$ python3 -q
>>> import numpy as np
>>> import numpy.linalg as la
>>> np.set_printoptions(suppress=True, linewidth=100)
>>> rd = lambda a: np.round(a, 1) + 0
>>> data = np.load("run18.npy")
>>> rd(data)
array([[-1.3,  2.6, -4. ],
       [-4.3,  1.2,  2.2],
       [ 2.2,  4.1,  1.9]])
>>> rd(la.eigvals(data))
array([-1.6+4.7j, -1.6-4.7j,  5. +0.j ])
>>> rd(la.det(2 * data)), rd(la.det(data))
(np.float64(1000.0), np.float64(125.0))
>>> rd(np.kron(np.eye(2, dtype=int), data))
array([[-1.3,  2.6, -4. ,  0. ,  0. ,  0. ],
       [-4.3,  1.2,  2.2,  0. ,  0. ,  0. ],
       [ 2.2,  4.1,  1.9,  0. ,  0. ,  0. ],
       [ 0. ,  0. ,  0. , -1.3,  2.6, -4. ],
       [ 0. ,  0. ,  0. , -4.3,  1.2,  2.2],
       [ 0. ,  0. ,  0. ,  2.2,  4.1,  1.9]])
>>> rd(np.einsum("ij,ji->", data, data))
np.float64(-14.8)
>>> rd(np.poly(data))
array([   1. ,   -1.8,    9. , -125. ])
>>> rd(la.det(data[::-1]))
np.float64(-125.0)
>>> rd((data + data.T) / 2)
array([[-1.3, -0.8, -0.9],
       [-0.8,  1.2,  3.2],
       [-0.9,  3.2,  1.9]])
>>> rd(data @ data.T)
array([[25.,  0.,  0.],
       [ 0., 25.,  0.],
       [ 0.,  0., 25.]])
>>> rd(data[:, 2] @ data[:, 0])
np.float64(0.0)
>>> rd(la.norm(data, axis=0))
array([5., 5., 5.])
>>> m1 = np.loadtxt("m.csv", delimiter=",")
>>> m1
array([[ 1.,  0.,  0.,  2.,  0.,  3.,  0.,  3.,  0.],
       [ 0.,  9.,  9.,  0.,  9.,  3.,  0.,  6.,  9.],
       [ 0.,  9.,  9.,  0.,  9.,  3.,  0.,  6.,  9.],
       [ 2.,  0.,  0.,  4.,  0.,  6.,  0.,  6.,  0.],
       [ 0.,  9.,  9.,  0.,  9.,  3.,  0.,  6.,  9.],
       [ 3.,  3.,  3.,  6.,  3., 10.,  0., 11.,  3.],
       [ 0.,  0.,  0.,  0.,  0.,  0.,  0.,  0.,  0.],
       [ 3.,  6.,  6.,  6.,  6., 11.,  0., 13.,  6.],
       [ 0.,  9.,  9.,  0.,  9.,  3.,  0.,  6.,  9.]])
>>> la.cond(m1) > 100
np.True_
>>> la.matrix_rank(m1, rtol=0.1)
np.int64(2)
>>> [round(float(x), 1) for x in la.svd(m1, compute_uv=False)[:3]]
[44.7, 19.3, 0.0]
>>> F = np.array([[2, 0, 0, 0, 0, 0],
...     [0, 0, 0, 0, 0, 0],
...     [0, 0, 1, 0, 0, 0],
...     [0, 0, 0, 0, 0, 0],
...     [0, 0, 0, 0, 2, 0],
...     [0, 0, 0, 0, 0, -2]])
>>> F
array([[ 2,  0,  0,  0,  0,  0],
       [ 0,  0,  0,  0,  0,  0],
       [ 0,  0,  1,  0,  0,  0],
       [ 0,  0,  0,  0,  0,  0],
       [ 0,  0,  0,  0,  2,  0],
       [ 0,  0,  0,  0,  0, -2]])
>>> rd(la.norm(F, axis=0))
array([2., 0., 1., 0., 2., 2.])
>>> w, vecs = la.eigh(F)
>>> vecs.T @ vecs
array([[1., 0., 0., 0., 0., 0.],
       [0., 1., 0., 0., 0., 0.],
       [0., 0., 1., 0., 0., 0.],
       [0., 0., 0., 1., 0., 0.],
       [0., 0., 0., 0., 1., 0.],
       [0., 0., 0., 0., 0., 1.]])
>>> (w > 1e-8).sum(), (w < -1e-8).sum()
(np.int64(3), np.int64(1))
>>> np.unique(w.round(6) + 0, return_counts=True)[1]
array([1, 2, 1, 2])
>>> M = np.array([[0.7, -1.2, -1.0, -0.2, -0.6, 1.8, 1.6],
...     [-1.1, 1.0, -0.5, -0.8, 0.5, -0.1, 1.4],
...     [-0.9, 0.5, -0.6, 1.1, 0.3, 0.2, -1.3]])
>>> rng = np.random.default_rng(54)
>>> M[1] = M[0] + 0.3 * rng.normal(size=7)
>>> rd(M)
array([[ 0.7, -1.2, -1. , -0.2, -0.6,  1.8,  1.6],
       [ 0.4, -1.3, -0.6,  0.3, -0.8,  2.2,  1.4],
       [-0.9,  0.5, -0.6,  1.1,  0.3,  0.2, -1.3]])
>>> gram = M.T @ M
>>> (M @ M.T).shape
(3, 3)
>>> rd(gram)
array([[ 1.5, -1.8, -0.4, -1. , -1. ,  2. ,  2.9],
       [-1.8,  3.3,  1.7,  0.4,  1.8, -4.8, -4.4],
       [-0.4,  1.7,  1.8, -0.7,  0.9, -3.3, -1.7],
       [-1. ,  0.4, -0.7,  1.4,  0.2,  0.6, -1.3],
       [-1. ,  1.8,  0.9,  0.2,  1. , -2.7, -2.4],
       [ 2. , -4.8, -3.3,  0.6, -2.7,  8.1,  5.7],
       [ 2.9, -4.4, -1.7, -1.3, -2.4,  5.7,  6.3]])
>>> rd(np.trace(gram)), rd((M ** 2).sum())
(np.float64(23.2), np.float64(23.2))
>>> U, sv, Vt = la.svd(M, full_matrices=False)
>>> rd(U.T @ M @ Vt.T)
array([[4.4, 0. , 0. ],
       [0. , 2. , 0. ],
       [0. , 0. , 0.5]])
>>> np.abs(U[:, 0]).round(6).argmax()
np.int64(1)
>>> rd(sv / sv[0])
array([1. , 0.4, 0.1])
>>> (sv > 1e-8).sum()
np.int64(3)
>>> rd(np.sqrt((sv ** 2).sum())), rd(la.norm(M))
(np.float64(4.8), np.float64(4.8))
>>> rd(np.cumsum(sv ** 2) / np.sum(sv ** 2))
array([0.8, 1. , 1. ])
>>> np.allclose(U * sv @ Vt, M)
True
>>> rd(sv)
array([4.4, 2. , 0.5])
>>> rd(U.T @ U)
array([[1., 0., 0.],
       [0., 1., 0.],
       [0., 0., 1.]])
>>> x0 = np.array([0, 3, -2, 0, 1, -2, 1])
>>> a = np.maximum(M @ x0, 0)
>>> rd(np.maximum(M @ x0, 0) - np.maximum(-M @ x0, 0))
array([-4.2, -6.2,  1.3])
>>> rd(M.T @ a)
array([-1.2,  0.6, -0.8,  1.4,  0.4,  0.3, -1.7])
>>> M * (a > 1e-9)[:, None]
array([[ 0. , -0. , -0. , -0. , -0. ,  0. ,  0. ],
       [ 0. , -0. , -0. ,  0. , -0. ,  0. ,  0. ],
       [-0.9,  0.5, -0.6,  1.1,  0.3,  0.2, -1.3]])
>>> np.flatnonzero(a > 1e-9)
array([2])
>>> rd(np.tanh(M @ x0))
array([-1. , -1. ,  0.9])
